% ipython --no-banner

In [1]: import numpy as np

In [2]: np.set_printoptions(suppress=True, linewidth=100)

In [3]: data = np.load("case19.npy")

In [4]: data
Out[4]: 
array([[0., 2., 1., 1.],
       [2., 0., 0., 0.],
       [1., 0., 0., 0.],
       [1., 0., 0., 0.]])

In [5]: M2 = data / np.linalg.norm(data, axis=1, keepdims=True)

In [6]: cov = M2 @ M2.T

In [7]: (cov - 2 * np.eye(4)).round(6).argmax(axis=1)
Out[7]: array([1, 2, 1, 1])

In [8]: (np.abs(cov) > 0.9).astype(int)
Out[8]: 
array([[1, 0, 0, 0],
       [0, 1, 1, 1],
       [0, 1, 1, 1],
       [0, 1, 1, 1]])

In [9]: cov[2]
Out[9]: array([0., 1., 1., 1.])

In [10]: round(float(np.linalg.norm(data, 2) / np.linalg.norm(data)), 2)
Out[10]: 0.71

In [11]: [round(float(x), 2) for x in np.linalg.svd(data, compute_uv=False)[:3]]
Out[11]: [2.45, 2.45, 0.0]

In [12]: [round(float(np.linalg.det(data[:i, :i])), 2) + 0 for i in range(1, 5)]
Out[12]: [0.0, -4.0, 0.0, 0.0]

In [13]: round(np.linalg.eigvalsh(data).min(), 2)
Out[13]: np.float64(-2.45)

In [14]: rng = np.random.default_rng(26320)

In [15]: labels = rng.permutation(4)

In [16]: labels
Out[16]: array([3, 0, 2, 1])

In [17]: M2 = data[labels][:, labels]

In [18]: round(float(np.linalg.det(M2)), 2), round(np.linalg.det(data[labels]), 2)
Out[18]: (0.0, np.float64(0.0))

In [19]: np.diag(M2)
Out[19]: array([0., 0., 0., 0.])

In [20]: r0 = np.array([0, 1, 0])

In [21]: np.polyval(r0, data[2])
Out[21]: array([1., 0., 0., 0.])

In [22]: F = np.array([[8, 2, 0, -2, -2, -2],
    ...:     [-1, -6, 1, -1, 1, -1],
    ...:     [2, -1, 6, 1, 1, 0],
    ...:     [-2, -2, -2, -4, 1, -1],
    ...:     [2, -1, -2, -2, 5, -1],
    ...:     [0, 2, 1, 1, 1, -3]])

In [23]: M2 = np.array([[2, 2, -1],
    ...:     [1, -1, -1],
    ...:     [0, 1, 2],
    ...:     [1, 1, 0],
    ...:     [-2, -2, 0],
    ...:     [0, -1, 2]])

In [24]: np.linalg.matrix_rank(F @ M2)
Out[24]: np.int64(3)

In [25]: np.einsum("ik,kj->ij", F, M2)
Out[25]: 
array([[ 20,  18, -14],
       [-11,   3,   7],
       [  2,  10,  11],
       [-12,  -9,  -2],
       [ -9,  -8,  -7],
       [  1,   1,  -6]])

In [26]: np.einsum("ij,ij->i", F, F)
Out[26]: array([80, 41, 43, 30, 39, 16])

In [27]: np.linalg.matrix_rank(np.vstack([F, M2.T]))
Out[27]: np.int64(6)

In [28]: np.einsum("ik,kj->ji", F, M2)
Out[28]: 
array([[ 20, -11,   2, -12,  -9,   1],
       [ 18,   3,  10,  -9,  -8,   1],
       [-14,   7,  11,  -2,  -7,  -6]])

In [29]: q, R = np.linalg.qr(F)

In [30]: np.round(q.T @ q, 2) + 0
Out[30]: 
array([[1., 0., 0., 0., 0., 0.],
       [0., 1., 0., 0., 0., 0.],
       [0., 0., 1., 0., 0., 0.],
       [0., 0., 0., 1., 0., 0.],
       [0., 0., 0., 0., 1., 0.],
       [0., 0., 0., 0., 0., 1.]])

In [31]: np.round(q @ R, 2) + 0
Out[31]: 
array([[ 8.,  2.,  0., -2., -2., -2.],
       [-1., -6.,  1., -1.,  1., -1.],
       [ 2., -1.,  6.,  1.,  1.,  0.],
       [-2., -2., -2., -4.,  1., -1.],
       [ 2., -1., -2., -2.,  5., -1.],
       [ 0.,  2.,  1.,  1.,  1., -3.]])

In [32]: round(abs(R[0, 0]), 2), round(np.linalg.norm(F[:, 0]), 2)
Out[32]: (np.float64(8.77), np.float64(8.77))

In [33]: round(float(np.trace(q @ q.T)), 2)
Out[33]: 6.0

In [34]: np.allclose(R.T @ R, F.T @ F)
Out[34]: True
